% python3 -q
>>> import numpy as np
>>> np.set_printoptions(precision=2, suppress=True, linewidth=200, sign=" ")
>>> Z = 10 * np.array([[2.0, -0.2, -1.5, -0.9],
...     [0.8, -0.3, 0.3, -2.1],
...     [-0.4, -0.5, -1.0, -0.6]])
>>> rng = np.random.default_rng(9841)
>>> labels = rng.integers(0, 3, 30)
>>> X = Z[labels] + rng.normal(size=(30, 4))
>>> X
array([[ -2.2 ,  -5.52,  -8.74,  -7.27],
       [ 20.92,  -1.16, -15.04, -10.27],
       [ -5.15,  -4.87, -11.54,  -7.52],
       [  8.13,  -2.24,   5.2 , -21.26],
       [ -3.34,  -4.12, -10.83,  -4.11],
       [ 18.75,  -1.21, -16.05,  -8.66],
       [ -4.19,  -4.31, -10.3 ,  -6.37],
       [ 20.12,  -1.97, -14.77,  -9.83],
       [ 19.1 ,  -1.95, -16.86,  -9.33],
       [  7.81,  -3.95,   3.88, -22.31],
       [ -3.34,  -6.01,  -9.49,  -5.11],
       [ 20.44,  -1.11, -14.37,  -8.79],
       [ -3.85,  -5.64,  -9.28,  -6.22],
       [ -2.95,  -5.66,  -8.9 ,  -5.28],
       [  8.19,  -3.18,   3.81, -20.44],
       [ -2.84,  -3.78,  -8.56,  -6.34],
       [ -3.64,  -4.95,  -9.81,  -6.51],
       [  8.73,  -2.54,   2.76, -22.01],
       [ -4.27,  -6.32, -11.02,  -5.92],
       [  7.67,  -2.03,   3.4 , -21.19],
       [ 21.65,  -1.28, -14.16,  -8.83],
       [ -3.47,  -3.68,  -9.33,  -4.58],
       [ -3.74,  -4.31,  -7.55,  -6.21],
       [  8.05,  -4.41,   2.53, -20.48],
       [ 21.09,  -2.25, -16.23, -10.68],
       [ -2.11,  -6.58, -11.11,  -6.63],
       [  7.14,  -3.34,   3.45, -19.86],
       [ 19.82,  -1.7 , -14.95,  -9.12],
       [ 20.04,  -1.54, -14.76,  -9.39],
       [  7.89,  -1.04,   3.04, -21.68]])
>>> t3 = np.stack([X, -3 * X, X[::-1]])
>>> print(np.linalg.matrix_rank(t3.reshape(3, -1)))
2
>>> M2 = X / np.linalg.norm(X, axis=1, keepdims=True)
>>> G = M2 @ M2.T
>>> (G - 2 * np.eye(30)).round(6).argmax(axis=1)
array([ 15,  28,   6,  14,  21,   8,   2,  28,   5,  26,  13,  20,  16,  10,  26,  16,  12,  19,  10,  29,  11,   6,  12,   9,   7,  13,   9,  28,  27,  19])
>>> np.round(np.degrees(np.arccos(np.clip(G[10, 4], -1, 1))), 2)
np.float64(11.32)
>>> G = np.cov(X, rowvar=False)
>>> np.argsort(-X.std(axis=0).round(6), kind="stable")
array([ 0,  2,  3,  1])
>>> print(X.std(axis=0))
[ 10.03   1.73   7.3    6.3 ]
>>> print(G)
[[104.05  15.35 -18.27 -19.78]
 [ 15.35   3.08  -0.81  -4.32]
 [-18.27  -0.81  55.11 -39.55]
 [-19.78  -4.32 -39.55  41.1 ]]
>>> np.corrcoef(X.T)
array([[ 1.  ,  0.86, -0.24, -0.3 ],
       [ 0.86,  1.  , -0.06, -0.38],
       [-0.24, -0.06,  1.  , -0.83],
       [-0.3 , -0.38, -0.83,  1.  ]])
>>> G.shape
(4, 4)
>>> d = np.linalg.norm(X[:, None] - X[None], axis=-1)
>>> np.flatnonzero(d[22] < d.mean() / 2)
array([  0,   2,   4,   6,  10,  12,  13,  15,  16,  18,  21,  22,  25])
>>> print(d.mean(axis=1).argmax())
3
>>> np.unravel_index(d.round(6).argmax(), d.shape)
(np.int64(3), np.int64(8))
>>> (d + 1e9 * np.eye(30)).round(6).argmin(axis=1)
array([ 12,   7,   6,  19,  21,   8,  16,  28,   5,  17,  13,  28,  16,  10,  26,  22,  12,  19,  12,  29,  11,   4,  15,  14,   1,  18,  14,  28,  27,  19])
>>> d[22].round(6).argsort(kind="stable")[:4]
array([ 22,  15,  12,  13])
>>> mat = np.load("mat.npy")
>>> mat
array([[ 0.17, -0.09,  1.76, -0.37, -0.52, -0.42, -1.62,  0.56, -1.57,  0.66,  0.34],
       [-2.25,  1.06, -0.04, -0.63,  1.08, -0.63, -1.56, -0.37, -0.5 , -0.21, -0.19],
       [ 2.24,  1.26,  1.25, -0.09,  2.12, -0.97, -0.42,  0.99, -0.73,  2.12,  1.66]])
>>> vec = np.array([-2, 1, -1, 0, -2, -1, 0, 0, 2, 1, -2])
>>> mat @ np.ones(11)
array([-1.1 , -4.24,  9.43])
>>> print(mat @ (2 * vec))
[ -7.78   6.48 -20.8 ]
>>> print(np.linalg.norm(mat @ vec) <= np.linalg.norm(mat, 2) * np.linalg.norm(vec) + 1e-9)
True
>>> mat @ vec
array([ -3.89,   3.24, -10.4 ])
>>> (mat @ vec).argmax()
np.int64(1)
>>> mat * vec
array([[-0.34, -0.09, -1.76, -0.  ,  1.04,  0.42, -0.  ,  0.  , -3.14,  0.66, -0.68],
       [ 4.5 ,  1.06,  0.04, -0.  , -2.16,  0.63, -0.  , -0.  , -1.  , -0.21,  0.38],
       [-4.48,  1.26, -1.25, -0.  , -4.24,  0.97, -0.  ,  0.  , -1.46,  2.12, -3.32]])
>>> M2 = mat + rng.integers(-2, 3, (3, 1)) @ rng.integers(-2, 3, (1, 11))
>>> M2
array([[ 2.17,  1.91, -2.24, -0.37, -4.52,  3.58, -1.62, -3.44,  2.43,  2.66, -1.66],
       [-4.25, -0.94,  3.96, -0.63,  5.08, -4.63, -1.56,  3.63, -4.5 , -2.21,  1.81],
       [ 4.24,  3.26, -2.75, -0.09, -1.88,  3.03, -0.42, -3.01,  3.27,  4.12, -0.34]])
>>> print(np.linalg.matrix_rank(M2 - mat, tol=1e-8))
1
>>> M2 - mat
array([[ 2.,  2., -4.,  0., -4.,  4.,  0., -4.,  4.,  2., -2.],
       [-2., -2.,  4.,  0.,  4., -4.,  0.,  4., -4., -2.,  2.],
       [ 2.,  2., -4.,  0., -4.,  4.,  0., -4.,  4.,  2., -2.]])
>>> u = np.array([1, 1, 2])
>>> np.cross(M2[0, :3], M2[2, :3])
array([ 2.05, -3.53, -1.02])
>>> Uu, sigma, Vt = np.linalg.svd(mat, full_matrices=False)
>>> np.abs(Uu[:, 0]).round(6).argmax()
np.int64(2)
>>> Uu.shape, sigma.shape, Vt.shape
((3, 3), (3,), (3, 11))
>>> np.round(Vt @ Vt.T, 2) + 0
array([[ 1.,  0.,  0.],
       [ 0.,  1.,  0.],
       [ 0.,  0.,  1.]])
>>> np.allclose(Uu * sigma @ Vt, mat)
True
>>> sigma / sigma[0]
array([ 1.  ,  0.7 ,  0.49])
>>> m1 = np.load("arr.npy")
>>> m1
array([[ 0,  1,  0,  1,  2],
       [ 0,  0,  0,  1,  1],
       [ 0,  0,  0,  1,  1],
       [ 0,  0,  0,  0,  1],
       [ 0,  0,  0,  0,  0]])
>>> Uu, sigma, Vt = np.linalg.svd(m1)
>>> evecs = Vt[:(sigma > 1e-8).sum()]
>>> vec = m1[3] + -2 * m1[4] + rng.integers(2) * np.eye(5)[3]
>>> vec
array([ 0.,  0.,  0.,  1.,  1.])
>>> np.round(np.linalg.norm(vec - evecs.T @ evecs @ vec), 2)
np.float64(0.0)
>>> np.allclose(evecs.T @ evecs @ vec, vec)
True
>>> np.round(np.diag(evecs.T @ evecs), 2) + 0
array([ 0.,  1.,  0.,  1.,  1.])
>>> print(np.linalg.matrix_rank(np.vstack([m1, vec])))
3
